% python3 -q
>>> import numpy as np
>>> np.set_printoptions(precision=3, suppress=True, linewidth=100)
>>> arr = np.loadtxt("arr.csv", delimiter=",")
>>> arr.round(3) + 0
array([[-0.278,  4.277, -0.668,  0.723,  0.744,  2.26 ],
       [ 0.549,  4.648, -0.358,  1.086,  0.312,  1.299],
       [ 1.135,  4.665, -0.107,  1.295, -0.028,  0.509],
       [ 2.685,  0.071,  1.151,  0.959, -1.559, -3.621],
       [ 0.963, -3.671,  0.886, -0.366, -1.061, -2.925],
       [-1.488,  2.992, -1.026,  0.051,  1.276,  3.34 ],
       [ 2.605, -0.322,  1.166,  0.855, -1.565, -3.684],
       [-2.483,  0.792, -1.174, -0.722,  1.558,  3.726],
       [ 2.799,  0.975,  1.084,  1.172, -1.502, -3.378],
       [-2.809, -1.142, -1.067, -1.208,  1.485,  3.317],
       [-2.797, -0.948, -1.087, -1.167,  1.505,  3.387],
       [-1.309, -4.624,  0.026, -1.349,  0.136, -0.254],
       [ 0.441,  4.622, -0.401,  1.043,  0.371,  1.434],
       [ 1.567, -2.87 ,  1.044,  0.   , -1.305, -3.393],
       [-2.433, -3.52 , -0.6  , -1.532,  0.942,  1.76 ],
       [ 2.802,  1.021,  1.08 ,  1.182, -1.498, -3.362],
       [-2.007,  2.062, -1.131, -0.311,  1.453,  3.637]])
>>> U, s, vt = np.linalg.svd(arr)
>>> evecs = vt[:(s > 1e-8).sum()]
>>> rng = np.random.default_rng(70)
>>> x0 = arr[11] + 4 * arr[15] + rng.integers(2) * np.eye(6)[3]
>>> x0
array([  9.899,  -0.54 ,   4.345,   4.381,  -5.854, -13.7  ])
>>> np.diag(evecs.T @ evecs)
array([0.317, 0.878, 0.055, 0.094, 0.098, 0.557])
>>> round(np.linalg.norm(x0 - evecs.T @ evecs @ x0), 3)
np.float64(0.952)
>>> data = np.load("run5.npy")
>>> data
array([[1.   , 0.7  , 0.49 , 0.343, 0.24 , 0.168, 0.118, 0.082, 0.058, 0.04 ],
       [0.7  , 1.   , 0.7  , 0.49 , 0.343, 0.24 , 0.168, 0.118, 0.082, 0.058],
       [0.49 , 0.7  , 1.   , 0.7  , 0.49 , 0.343, 0.24 , 0.168, 0.118, 0.082],
       [0.343, 0.49 , 0.7  , 1.   , 0.7  , 0.49 , 0.343, 0.24 , 0.168, 0.118],
       [0.24 , 0.343, 0.49 , 0.7  , 1.   , 0.7  , 0.49 , 0.343, 0.24 , 0.168],
       [0.168, 0.24 , 0.343, 0.49 , 0.7  , 1.   , 0.7  , 0.49 , 0.343, 0.24 ],
       [0.118, 0.168, 0.24 , 0.343, 0.49 , 0.7  , 1.   , 0.7  , 0.49 , 0.343],
       [0.082, 0.118, 0.168, 0.24 , 0.343, 0.49 , 0.7  , 1.   , 0.7  , 0.49 ],
       [0.058, 0.082, 0.118, 0.168, 0.24 , 0.343, 0.49 , 0.7  , 1.   , 0.7  ],
       [0.04 , 0.058, 0.082, 0.118, 0.168, 0.24 , 0.343, 0.49 , 0.7  , 1.   ]])
>>> evals, evecs = np.linalg.eigh(data)
>>> x0 = np.array([-2, 0, -3, 1, -2, 1, -2, -3, 2, -1])
>>> (np.sign(evecs[:, -1].round(6)) == np.sign(evecs[0, -1].round(6))).astype(int)
array([1, 1, 1, 1, 1, 1, 1, 1, 1, 1])
>>> x0 = np.ones(10)
>>> for _ in range(6):
...     x0 = data @ x0
...     x0 /= np.linalg.norm(x0)
...     print(round(x0 @ data @ x0, 3))
... 
4.242
4.248
4.248
4.248
4.248
4.248
>>> round(np.linalg.eigvalsh(data)[-1], 3)
np.float64(4.248)
>>> x0
array([0.223, 0.28 , 0.325, 0.357, 0.373, 0.373, 0.357, 0.325, 0.28 , 0.223])
>>> mat = np.array([[-0.4, -0.7, -0.1, 0.3, -0.7, 0.2, -0.4, -1.1, -3.3, -1.5],
...     [0.7, 0.2, 1.1, -0.4, -0.5, 0.3, 1.4, -0.3, 0.6, 0.5],
...     [0.5, 0.4, 0.4, 0.6, 0.1, 0.5, 0.7, -1.7, -0.9, -1.0],
...     [0.7, -0.4, 1.6, -0.4, 0.6, -0.9, -1.7, 0.0, 0.9, 0.9],
...     [2.1, -0.8, -0.2, -0.4, -0.5, 1.2, 1.4, -1.0, -1.8, 0.6],
...     [-0.4, 0.1, 0.4, 0.2, 0.6, -0.2, -1.8, 1.0, 0.7, 0.2]])
>>> mat[:, 0] *= 3
>>> mat
array([[-1.2, -0.7, -0.1,  0.3, -0.7,  0.2, -0.4, -1.1, -3.3, -1.5],
       [ 2.1,  0.2,  1.1, -0.4, -0.5,  0.3,  1.4, -0.3,  0.6,  0.5],
       [ 1.5,  0.4,  0.4,  0.6,  0.1,  0.5,  0.7, -1.7, -0.9, -1. ],
       [ 2.1, -0.4,  1.6, -0.4,  0.6, -0.9, -1.7,  0. ,  0.9,  0.9],
       [ 6.3, -0.8, -0.2, -0.4, -0.5,  1.2,  1.4, -1. , -1.8,  0.6],
       [-1.2,  0.1,  0.4,  0.2,  0.6, -0.2, -1.8,  1. ,  0.7,  0.2]])
>>> blk = np.stack([mat, 2 * mat, mat[::-1]])
>>> np.linalg.matrix_rank(blk.reshape(3, -1))
np.int64(2)
>>> np.linalg.norm(blk, axis=(1, 2))
array([10.141, 20.282, 10.141])
>>> mat.reshape(-1, 2)
array([[-1.2, -0.7],
       [-0.1,  0.3],
       [-0.7,  0.2],
       [-0.4, -1.1],
       [-3.3, -1.5],
       [ 2.1,  0.2],
       [ 1.1, -0.4],
       [-0.5,  0.3],
       [ 1.4, -0.3],
       [ 0.6,  0.5],
       [ 1.5,  0.4],
       [ 0.4,  0.6],
       [ 0.1,  0.5],
       [ 0.7, -1.7],
       [-0.9, -1. ],
       [ 2.1, -0.4],
       [ 1.6, -0.4],
       [ 0.6, -0.9],
       [-1.7,  0. ],
       [ 0.9,  0.9],
       [ 6.3, -0.8],
       [-0.2, -0.4],
       [-0.5,  1.2],
       [ 1.4, -1. ],
       [-1.8,  0.6],
       [-1.2,  0.1],
       [ 0.4,  0.2],
       [ 0.6, -0.2],
       [-1.8,  1. ],
       [ 0.7,  0.2]])
>>> blk = mat.reshape(6, 2, -1)
>>> np.swapaxes(blk, 1, 2)[1]
array([[ 2.1,  0.3],
       [ 0.2,  1.4],
       [ 1.1, -0.3],
       [-0.4,  0.6],
       [-0.5,  0.5]])
>>> blk.shape
(6, 2, 5)
>>> np.einsum("ihd,ihd->ih", blk, blk)
array([[ 2.52, 14.55],
       [ 6.07,  2.75],
       [ 2.94,  5.44],
       [ 7.65,  5.32],
       [40.78,  8.  ],
       [ 2.01,  4.81]])
>>> np.einsum("ihd,jhd->hij", blk, blk).shape
(2, 6, 6)
>>> blk.sum(axis=1)
array([[-1. , -1.1, -1.2, -3. , -2.2],
       [ 2.4,  1.6,  0.8,  0.2,  0. ],
       [ 2. ,  1.1, -1.3, -0.3, -0.9],
       [ 1.2, -2.1,  1.6,  0.5,  1.5],
       [ 7.5,  0.6, -1.2, -2.2,  0.1],
       [-1.4, -1.7,  1.4,  0.9,  0.8]])
>>> E = np.eye(7, dtype=int)[rng.permutation(7)]
>>> E
array([[0, 0, 0, 1, 0, 0, 0],
       [1, 0, 0, 0, 0, 0, 0],
       [0, 0, 0, 0, 0, 0, 1],
       [0, 1, 0, 0, 0, 0, 0],
       [0, 0, 0, 0, 0, 1, 0],
       [0, 0, 1, 0, 0, 0, 0],
       [0, 0, 0, 0, 1, 0, 0]])
>>> # a transition matrix
>>> x0 = np.array([7, -8, -6, 7, -4, 1, 6])
>>> target = E @ x0
>>> coef, lr = np.zeros(7), 1 / np.linalg.norm(E, 2) ** 2
>>> for i in range(30):
...     coef -= lr * E.T @ (E @ coef - target)
...     if i % 10 == 0: print(i, round(np.linalg.norm(E @ coef - target), 3))
... 
0 0.0
10 0.0
20 0.0
>>> coef
array([ 7., -8., -6.,  7., -4.,  1.,  6.])
>>> np.round(np.linalg.cond(E), 3)
np.float64(1.0)
>>> E.sum(axis=1)
array([1, 1, 1, 1, 1, 1, 1])
>>> E @ np.ones(7)
array([1., 1., 1., 1., 1., 1., 1.])
>>> pr = np.eye(7)[4]
>>> for _ in range(5):
...     pr = pr @ E
...     print(pr.round(3))
... 
[0. 0. 0. 0. 0. 1. 0.]
[0. 0. 1. 0. 0. 0. 0.]
[0. 0. 0. 0. 0. 0. 1.]
[0. 0. 0. 0. 1. 0. 0.]
[0. 0. 0. 0. 0. 1. 0.]
>>> E @ E.T
array([[1, 0, 0, 0, 0, 0, 0],
       [0, 1, 0, 0, 0, 0, 0],
       [0, 0, 1, 0, 0, 0, 0],
       [0, 0, 0, 1, 0, 0, 0],
       [0, 0, 0, 0, 1, 0, 0],
       [0, 0, 0, 0, 0, 1, 0],
       [0, 0, 0, 0, 0, 0, 1]])
>>> np.linalg.pinv(E)
array([[0., 1., 0., 0., 0., 0., 0.],
       [0., 0., 0., 1., 0., 0., 0.],
       [0., 0., 0., 0., 0., 1., 0.],
       [1., 0., 0., 0., 0., 0., 0.],
       [0., 0., 0., 0., 0., 0., 1.],
       [0., 0., 0., 0., 1., 0., 0.],
       [0., 0., 1., 0., 0., 0., 0.]])
>>> np.linalg.norm(E, axis=0)
array([1., 1., 1., 1., 1., 1., 1.])
>>> E[:, 3] @ E[:, 6]
np.int64(0)
